>>> import numpy as np
>>> np.set_printoptions(precision=2, suppress=True, linewidth=200)
>>> rnd = lambda a: np.round(a, 2) + 0
>>> W0 = np.load("w.npy")
>>> print(W0)
[[ 0.89 -2.24 -1.78]
 [ 0.51  1.8  -2.35]
 [-0.27  2.93  0.56]
 [ 0.87 -2.23  1.82]
 [-2.24  1.15  1.64]
 [ 1.88 -0.45 -2.3 ]
 [ 2.37  1.74  0.58]
 [-0.63  1.65 -2.42]
 [-1.26 -2.49  1.11]
 [-1.09  2.12 -1.82]
 [-1.88  2.3  -0.44]
 [-1.78  2.34  0.6 ]
 [-1.87  1.99 -1.23]
 [ 1.36 -2.45 -1.07]
 [ 1.93 -1.83 -1.38]
 [-2.14  2.1  -0.1 ]
 [-2.04 -2.2   0.  ]
 [-1.31 -0.73 -2.6 ]
 [-1.72  2.3  -0.87]
 [ 0.36 -2.35  1.82]
 [ 0.37  2.92 -0.6 ]
 [ 1.47  0.5   2.57]
 [-2.89  0.46  0.65]
 [ 0.87  0.64  2.8 ]
 [-0.3   2.6  -1.47]
 [-0.35  0.41 -2.95]
 [ 1.44  0.39 -2.6 ]]
>>> Xs = (W0 - W0.mean(axis=0)) / W0.std(axis=0)
>>> print(np.argwhere(np.abs(Xs) > 2))
[]
>>> print(rnd(Xs.std(axis=0)))
[1. 1. 1.]
>>> coef = np.linalg.lstsq(np.delete(Xs, 1, axis=1), Xs[:, 1])[0]
>>> print(rnd(coef))
[-0.3  -0.13]
>>> G = np.cov(W0, rowvar=False)
>>> print(rnd(G))
[[ 2.31 -0.84 -0.14]
 [-0.84  3.63 -0.36]
 [-0.14 -0.36  2.87]]
>>> print(G.shape)
(3, 3)
>>> X = np.load("test8.npy")
>>> print(X)
[[-0.52  0.4  -0.24]
 [-0.78  0.6  -0.36]
 [-0.13  0.1  -0.06]
 [-0.26  0.2  -0.12]]
>>> # rows and columns are dependent
>>> print(np.linalg.cond(X) > 100)
True
>>> print(np.linalg.matrix_rank(X, rtol=0.1))
1
>>> K = np.load("sample10.npy")
>>> print(K)
[[-2 -1]
 [ 0  1]
 [ 2  3]]
>>> other = np.array([[3, -2], [2, -1]])
>>> Z = np.kron(other, K)
>>> print(np.linalg.matrix_rank(Z))
4
>>> print(Z.shape)
(6, 4)
>>> print(rnd(np.linalg.norm(Z, 2)), rnd(np.linalg.norm(other, 2) * np.linalg.norm(K, 2)))
17.79 17.79
>>> other = K / np.sqrt((K ** 2).mean(axis=1, keepdims=True))
>>> print(np.linalg.matrix_rank(K - K.mean(axis=1, keepdims=True)))
1
>>> x = np.array([2, 2])
>>> rhs = K @ x
>>> print(rnd(np.linalg.lstsq(K, rhs)[0]))
[2. 2.]
>>> print(rhs)
[-6  2 10]
>>> print(rnd(np.linalg.pinv(K) @ K))
[[1. 0.]
 [0. 1.]]
>>> print(rnd(np.linalg.solve(K.T @ K, K.T @ rhs)))
[2. 2.]
>>> rng = np.random.default_rng(12)
>>> rhs = rhs + 0.1 * rng.normal(size=3)
>>> print(rnd(rhs))
[-6.    2.1  10.07]
>>> coef, *_ = np.linalg.lstsq(K, rhs)
>>> print(rnd(np.linalg.norm(rhs - K @ coef)))
0.06
>>> print(rnd(coef))
[1.96 2.06]
